% ipython --no-banner

In [1]: import numpy as np

In [2]: import numpy.linalg as la

In [3]: np.set_printoptions(precision=3, suppress=True, linewidth=140)

In [4]: rd = lambda a: np.round(a, 3) + 0

In [5]: mat = np.loadtxt("run1.csv", delimiter=",")

In [6]: mat
Out[6]: 
array([[1., 0., 0., 0.],
       [0., 1., 0., 0.],
       [0., 0., 1., 0.],
       [0., 0., 0., 1.]])

In [7]: # symmetric

In [8]: rd(la.pinv(mat))
Out[8]: 
array([[1., 0., 0., 0.],
       [0., 1., 0., 0.],
       [0., 0., 1., 0.],
       [0., 0., 0., 1.]])

In [9]: np.fft.fft(mat[0])
Out[9]: array([1.+0.j, 1.+0.j, 1.+0.j, 1.+0.j])

In [10]: np.allclose(mat @ mat.T, mat.T @ mat)
Out[10]: True

In [11]: W0 = np.load("x.npy")

In [12]: W0
Out[12]: 
array([[-1, -1,  4,  2],
       [-2, -2,  3,  1],
       [-1, -1,  4,  2]])

In [13]: G = W0.T @ W0

In [14]: np.diag(G)
Out[14]: array([ 6,  6, 41,  9])

In [15]: la.matrix_rank(G)
Out[15]: np.int64(2)

In [16]: (W0 @ W0.T).shape
Out[16]: (3, 3)

In [17]: np.trace(G), (W0 ** 2).sum()
Out[17]: (np.int64(62), np.int64(62))

In [18]: np.allclose(G, G.T)
Out[18]: True

In [19]: left, s, Vh = la.svd(W0)

In [20]: rd(s)
Out[20]: array([7.719, 1.555, 0.   ])

In [21]: A2 = left[:, :2] @ np.diag(s[:2]) @ Vh[:2]

In [22]: la.matrix_rank(W0, rtol=0.05)
Out[22]: np.int64(2)

In [23]: la.matrix_rank(A2)
Out[23]: np.int64(2)

In [24]: rd(la.norm(W0 - A2) / la.norm(W0))
Out[24]: np.float64(0.0)

In [25]: rd(np.abs(W0 - A2).max())
Out[25]: np.float64(0.0)

In [26]: F = np.loadtxt("w.csv", delimiter=",")

In [27]: F
Out[27]: 
array([[ -0.654,   3.331,   3.861],
       [ -3.208,  -0.102,   2.776],
       [ -3.234,  -0.188,   2.729],
       [ -3.229,  -0.773,   2.306],
       [ -2.86 ,  -1.052,   1.872],
       [ -1.312,  -0.804,   0.893],
       [ -1.241,  -0.774,   0.851],
       [ -0.949,  -0.641,   0.68 ],
       [ -0.085,  -0.08 ,   0.08 ],
       [  0.261,   0.382,  -0.389],
       [ -0.696,   1.05 ,  -1.376],
       [ -0.742,   1.056,  -1.395],
       [ -1.354,   1.088,  -1.603],
       [ -8.645,   0.04 ,  -2.808],
       [-12.651,  -0.891,  -3.198]])

In [28]: P = F @ la.solve(F.T @ F, F.T)

In [29]: rd(la.eigvalsh(P))
Out[29]: array([0., 0., 0., 0., 0., 0., 0., 0., 0., 0., 0., 0., 1., 1., 1.])

In [30]: Xc = F - F.mean(axis=0)

In [31]: V = la.svd(Xc)[2][:1]

In [32]: A2 = Xc - Xc @ V.T @ V

In [33]: rd((Xc @ V.T).std(axis=0))
Out[33]: array([3.575])

In [34]: rd(la.norm(A2) / la.norm(Xc))
Out[34]: np.float64(0.496)

In [35]: mat @ mat
Out[35]: 
array([[1., 0., 0., 0.],
       [0., 1., 0., 0.],
       [0., 0., 1., 0.],
       [0., 0., 0., 1.]])

In [36]: np.flatnonzero(la.matrix_power((mat != 0) + (mat.T != 0) + np.eye(4), 4)[3])
Out[36]: array([3])

In [37]: m1 = np.loadtxt("block10.csv", delimiter=",")

In [38]: m1
Out[38]: 
array([[ -0.555,   0.129, -19.299],
       [  0.757,  -0.718, -20.696],
       [  1.005,   0.9  , -19.808],
       [  1.125,   1.34 , -20.21 ],
       [ 12.977, -10.256,   8.002],
       [ 11.443, -11.26 ,   9.673],
       [  0.067,  -1.284, -20.3  ],
       [ -0.891,  -0.062, -19.792],
       [ -1.479,  -0.698, -19.564],
       [ 12.574, -11.068,   8.512],
       [  0.745,  -2.5  , -19.96 ],
       [ 12.045,  -9.345,   8.092],
       [ -2.15 ,  -1.61 , -21.393],
       [ -1.481,   0.585, -19.177],
       [ 11.508, -12.221,   8.357],
       [ 11.537, -10.653,   9.155],
       [ 12.13 , -11.522,   9.411]])

In [39]: G = np.cov(m1, rowvar=False)

In [40]: rd(np.corrcoef(m1[:, 2], m1[:, 1])[0, 1])
Out[40]: np.float64(-0.979)

In [41]: rd(np.polyfit(m1[:, 2], m1[:, 1], 1))
Out[41]: array([-0.364, -7.699])

In [42]: rd(G)
Out[42]: 
array([[ 39.961, -33.089,  91.082],
       [-33.089,  29.569, -77.717],
       [ 91.082, -77.717, 213.327]])

In [43]: np.argwhere(np.triu(np.abs(np.corrcoef(m1.T)) > 0.8, 1))
Out[43]: 
array([[0, 1],
       [0, 2],
       [1, 2]])

In [44]: np.argsort(-m1.std(axis=0).round(6), kind="stable")
Out[44]: array([2, 0, 1])

In [45]: rd(m1.std(axis=0))
Out[45]: array([ 6.133,  5.275, 14.17 ])

In [46]: G = m1.T @ m1

In [47]: rd(np.trace(G)), rd((m1 ** 2).sum())
Out[47]: (np.float64(6430.293), np.float64(6430.293))

In [48]: rd(np.diag(G))
Out[48]: array([1028.719,  851.86 , 4549.713])

In [49]: P = m1 @ la.solve(m1.T @ m1, m1.T)

In [50]: np.allclose(P @ P, P)
Out[50]: True

In [51]: rd(la.eigvalsh(P))
Out[51]: array([0., 0., 0., 0., 0., 0., 0., 0., 0., 0., 0., 0., 0., 0., 1., 1., 1.])

In [52]: rd(np.trace(P))
Out[52]: np.float64(3.0)

In [53]: Xc = m1 - m1.mean(axis=0)

In [54]: V = la.svd(Xc)[2][:2]

In [55]: A2 = Xc - Xc @ V.T @ V

In [56]: la.norm(A2, axis=1).round(6).argmax()
Out[56]: np.int64(13)

In [57]: rd((Xc @ V.T).std(axis=0))
Out[57]: array([16.256,  1.097])

In [58]: rd(A2.std(axis=0))
Out[58]: array([0.645, 0.394, 0.42 ])

In [59]: rd(np.diag(V.T @ V))
Out[59]: array([0.443, 0.793, 0.764])

In [60]: rd(la.norm(A2) / la.norm(Xc))
Out[60]: np.float64(0.053)

In [61]: data = np.load("data.npy")

In [62]: rd(data)
Out[62]: 
array([[ 0.809,  0.   , -0.588],
       [ 0.   ,  1.   ,  0.   ],
       [ 0.588,  0.   ,  0.809]])

In [63]: # keeps lengths

In [64]: vec = np.array([2, 4, 3])

In [65]: target = data @ vec

In [66]: c, lr = np.zeros(3), 1 / la.norm(data, 2) ** 2

In [67]: for i in range(250):
    ...:     c -= lr * data.T @ (data @ c - target)
    ...:     if i % 50 == 0: print(i, round(la.norm(data @ c - target), 3))
    ...: 
0 0.0
50 0.0
100 0.0
150 0.0
200 0.0

In [68]: rd(la.cond(data))
Out[68]: np.float64(1.0)

In [69]: def softmax(z):
    ...:     e = np.exp(z - z.max(axis=-1, keepdims=True))
    ...:     return e / e.sum(axis=-1, keepdims=True)
    ...: 

In [70]: rd(softmax(data[1] + -3))
Out[70]: array([0.212, 0.576, 0.212])

In [71]: rd(softmax(data[1]))
Out[71]: array([0.212, 0.576, 0.212])

In [72]: att = data @ data.T / np.sqrt(3)

In [73]: rd(softmax(att))
Out[73]: 
array([[0.471, 0.264, 0.264],
       [0.264, 0.471, 0.264],
       [0.264, 0.264, 0.471]])

In [74]: E = np.loadtxt("mat.csv", delimiter=",")

In [75]: rd(E)
Out[75]: 
array([[ 0.996, -0.025, -0.06 , -0.053],
       [-0.025,  0.826, -0.422, -0.372],
       [-0.06 , -0.422, -0.025, -0.904],
       [-0.053, -0.372, -0.904,  0.202]])

In [76]: A2 = la.inv(E)

In [77]: rd(la.inv(A2))
Out[77]: 
array([[ 0.996, -0.025, -0.06 , -0.053],
       [-0.025,  0.826, -0.422, -0.372],
       [-0.06 , -0.422, -0.025, -0.904],
       [-0.053, -0.372, -0.904,  0.202]])

In [78]: np.allclose(A2, E.T)
Out[78]: True

In [79]: rd(A2)
Out[79]: 
array([[ 0.996, -0.025, -0.06 , -0.053],
       [-0.025,  0.826, -0.422, -0.372],
       [-0.06 , -0.422, -0.025, -0.904],
       [-0.053, -0.372, -0.904,  0.202]])

In [80]: (np.abs(A2) > 1e-9).astype(int)
Out[80]: 
array([[1, 1, 1, 1],
       [1, 1, 1, 1],
       [1, 1, 1, 1],
       [1, 1, 1, 1]])

In [81]: rd(la.det(E) * la.det(A2))
Out[81]: np.float64(1.0)

In [82]: O, V = la.qr(E[:, :3])[0], la.qr(E[:, 3:])[0]

In [83]: s = la.svd(O.T @ V, compute_uv=False)

In [84]: np.degrees(np.arccos(s.clip(0, 1)))
Out[84]: array([90.])

In [85]: rd(s)
Out[85]: array([0.])

In [86]: (s > 0.9).sum()
Out[86]: np.int64(0)

In [87]: w, V = la.eig(E)

In [88]: rd(np.sort(la.eigvals(la.inv(E))))
Out[88]: array([-1.,  1.,  1.,  1.])

In [89]: rd(w)
Out[89]: array([ 1., -1.,  1.,  1.])

In [90]: rd(np.sort(la.eigvals(E @ E)))
Out[90]: array([1., 1., 1., 1.])

In [91]: rd(np.prod(w))
Out[91]: np.float64(-1.0)

In [92]: rd(np.sort(la.eigvals(E.T)))
Out[92]: array([-1.,  1.,  1.,  1.])

In [93]: A = np.load("a.npy")

In [94]: A
Out[94]: 
array([[ 0.  ,  0.  ],
       [ 0.84, -2.52]])

In [95]: left, s, Vh = la.svd(A, full_matrices=False)

In [96]: (s > 1e-8).sum()
Out[96]: np.int64(1)

In [97]: np.cumsum(s ** 2) / np.sum(s ** 2)
Out[97]: array([1., 1.])

In [98]: rd(Vh @ Vh.T)
Out[98]: 
array([[1., 0.],
       [0., 1.]])

In [99]: np.abs(left[:, 0]).round(6).argmax()
Out[99]: np.int64(1)

In [100]: s / s[0]
Out[100]: array([1., 0.])

In [101]: M = np.diag(20 * np.array([1, 3, 0])) + np.array([[0, 4, -9], [9, -6, -7], [6, -6, -5]])

In [102]: M
Out[102]: 
array([[20,  4, -9],
       [ 9, 54, -7],
       [ 6, -6, -5]])

In [103]: P = np.triu(np.array([[2, -4, 5], [1, -3, -1], [-3, -3, 0]]), 1) + np.eye(3)

In [104]: A2 = P @ M @ la.inv(P)

In [105]: rd(la.det(A2))
Out[105]: np.float64(-2826.0)

In [106]: rd(np.poly(A2))
Out[106]: array([   1.,  -69.,  686., 2826.])

In [107]: np.trace(A2), np.trace(M)
Out[107]: (np.float64(69.0), np.int64(69))

In [108]: low = la.cholesky(mat)

In [109]: la.eigvalsh(mat).min() > 0
Out[109]: np.True_

In [110]: np.diag(low) ** 2
Out[110]: array([1., 1., 1., 1.])

In [111]: vec = np.array([4, 2, 1])

In [112]: target = m1 @ vec

In [113]: rd(la.lstsq(m1, target)[0])
Out[113]: array([4., 2., 1.])

In [114]: rd(la.pinv(m1) @ m1)
Out[114]: 
array([[1., 0., 0.],
       [0., 1., 0.],
       [0., 0., 1.]])

In [115]: rng = np.random.default_rng(2328)

In [116]: target = target + 0.1 * rng.normal(size=17)

In [117]: rd(target)
Out[117]: 
array([-21.159, -19.015, -14.229, -13.095,  39.112,  32.949, -22.563, -23.51 , -26.824,  36.753, -22.029,  37.656, -33.17 , -23.932,
        30.041,  33.898,  35.08 ])

In [118]: c, *_ = la.lstsq(m1, target)

In [119]: c.round()
Out[119]: array([4., 2., 1.])

In [120]: rd(c)
Out[120]: array([3.965, 1.962, 1.002])

In [121]: rd(la.norm(target - m1 @ c))
Out[121]: np.float64(0.428)
